% python3 -q
>>> import numpy as np
>>> from numpy import linalg as LA
>>> np.set_printoptions(precision=1, suppress=True, linewidth=100, sign=" ")
>>> W0 = np.loadtxt("case18.csv", delimiter=",")
>>> W0
array([[ 4.1,  0.3,  1.8, -0.2],
       [-1.3,  2.1,  4.4,  3.1],
       [ 4.8, -1.1, -1.3, -1.2],
       [ 4.1, -1.9,  0.3, -0.9],
       [-1.1,  1.4,  0.2,  0.1],
       [-1. ,  2.8,  4.4,  2.4],
       [ 4.7, -1.2, -0.5, -1.3],
       [-0.7,  2.5,  4.7,  3.1],
       [-6.1,  0.8, -0.8,  1.1],
       [-2.1, -0.5, -2.8, -0.6],
       [-2.1, -0.8, -1.6, -0.2],
       [-0.2,  1.6,  2.8,  1.9],
       [ 0.9, -2.6, -4.3, -2.4],
       [ 3.1, -0.5,  1.3,  0.4],
       [ 5.2, -0.7,  0.4, -1.3],
       [-0.5, -2.1, -2.7, -1.5],
       [ 1.5, -0.9, -0.6, -0.9],
       [-1.9,  2.8,  2.5,  1.7],
       [ 2.7, -0.7, -0.1, -0.6],
       [ 4.3, -1.1, -1.3, -1.5],
       [ 3.4, -0.2,  0.8, -0.6],
       [-0.6,  0. , -0.9, -0.4],
       [-2.2,  1.3, -0.8,  0. ]])
>>> Ac = W0 - W0.mean(axis=0)
>>> vecs = LA.svd(Ac)[2][:2]
>>> Y = Ac - Ac @ vecs.T @ vecs
>>> np.round(LA.norm(Y) / LA.norm(Ac), 1)
np.float64(0.1)
>>> np.diag(vecs.T @ vecs)
array([ 0.9,  0.2,  0.7,  0.2])
>>> (Ac @ vecs.T).std(axis=0)
array([ 3.4,  2.6])
>>> np.round(np.cov(Ac @ vecs.T, rowvar=False), 1) + 0
array([[ 12. ,   0. ],
       [  0. ,   7.1]])
>>> LA.norm(Y, axis=1).round(6).argmax()
np.int64(3)
>>> d = LA.norm(W0[:, None] - W0[None], axis=-1)
>>> np.flatnonzero(d[12] < d.mean() / 2)
array([ 12,  15])
>>> LA.matrix_rank(d ** 2)
np.int64(6)
>>> d.mean(axis=1).argmax()
np.int64(8)
>>> d.shape
(23, 23)
>>> (d + 1e9 * np.eye(23)).round(6).argmin(axis=1)
array([ 20,   7,  19,   6,  22,   7,   2,   1,  22,  10,   9,  17,  15,  20,   6,  12,  18,  11,
        20,   2,  13,  10,   4])
>>> LA.norm(W0 - W0.mean(axis=0), axis=1)
array([ 3.6,  6. ,  4.6,  3.9,  2.4,  5.8,  4.3,  6.1,  7.1,  4.3,  3.6,  3.7,  5.8,  2.6,  4.6,
        4.2,  1.7,  4.8,  2.1,  4.3,  2.7,  1.9,  3.4])
>>> np.unravel_index(d.round(6).argmax(), d.shape)
(np.int64(7), np.int64(12))
>>> d[:5, :5]
array([[ 0. ,  7.1,  3.6,  2.8,  5.6],
       [ 7.1,  0. ,  9.9,  8.8,  5.2],
       [ 3.6,  9.9,  0. ,  1.9,  6.7],
       [ 2.8,  8.8,  1.9,  0. ,  6.2],
       [ 5.6,  5.2,  6.7,  6.2,  0. ]])
>>> O, vecs = LA.qr(W0[:, :1])[0], LA.qr(W0[:, 1:])[0]
>>> sig = LA.svd(O.T @ vecs, compute_uv=False)
>>> np.round(LA.norm(O @ O.T - vecs @ vecs.T, 2), 1)
np.float64(1.0)
>>> sig
array([ 0.9])
>>> (sig > 0.9).sum()
np.int64(1)
>>> C = W0[[1, 22]].astype(float)
>>> for _ in range(4):
...     labels = LA.norm(W0[:, None] - C, axis=-1).argmin(axis=1)
...     C = np.array([W0[labels == j].mean(axis=0) for j in range(2)])
... 
>>> labels
array([ 1,  0,  1,  1,  0,  0,  1,  0,  0,  1,  1,  0,  1,  1,  1,  1,  1,  0,  1,  1,  1,  1,  0])
>>> np.bincount(labels)
array([  8,  15])
>>> C[1] - C[0]
array([ 4. , -2.8, -2.9, -2.6])
>>> C
array([[-1.8,  1.9,  2.2,  1.7],
       [ 2.2, -0.9, -0.8, -0.9]])
>>> np.abs(C[1] - C[0]).argmax()
np.int64(0)
>>> Y = np.c_[W0[:, :3] @ np.array([[1, 2, -2], [0, 0, 1], [0, -1, 1]]), np.array([2, 1, 1, 2, 1, 1, 1, 1, 0, 2, 0, 0, 0, 1, 0, 0, 1, 1, 0, 1, 2, 0, 1])]
>>> Y
array([[  4.1,   6.4,  -6.1,   2. ],
       [ -1.3,  -7. ,   9.1,   1. ],
       [  4.8,  10.9, -12. ,   1. ],
       [  4.1,   7.9,  -9.8,   2. ],
       [ -1.1,  -2.4,   3.8,   1. ],
       [ -1. ,  -6.4,   9.2,   1. ],
       [  4.7,   9.9, -11.1,   1. ],
       [ -0.7,  -6.1,   8.6,   1. ],
       [ -6.1, -11.4,  12.2,   0. ],
       [ -2.1,  -1.4,   0.9,   2. ],
       [ -2.1,  -2.6,   1.8,   0. ],
       [ -0.2,  -3.2,   4.8,   0. ],
       [  0.9,   6.1,  -8.7,   0. ],
       [  3.1,   4.9,  -5.4,   1. ],
       [  5.2,  10. , -10.7,   0. ],
       [ -0.5,   1.7,  -3.8,   0. ],
       [  1.5,   3.6,  -4.5,   1. ],
       [ -1.9,  -6.3,   9.1,   1. ],
       [  2.7,   5.5,  -6.2,   0. ],
       [  4.3,   9.9, -11. ,   1. ],
       [  3.4,   6. ,  -6.2,   2. ],
       [ -0.6,  -0.3,   0.3,   0. ],
       [ -2.2,  -3.6,   4.9,   1. ]])
>>> LA.norm(LA.qr(W0)[0].T @ Y, axis=0) ** 2 / ((Y ** 2).sum(axis=0) + 1e-12)
array([ 1. ,  1. ,  1. ,  0.3])
>>> np.round(LA.norm(Y - W0 @ LA.lstsq(W0, Y)[0], axis=0), 1) + 0
array([ 0. ,  0. ,  0. ,  4.4])
>>> LA.matrix_rank(np.c_[W0, Y])
np.int64(5)
>>> LA.matrix_rank(Y)
np.int64(4)
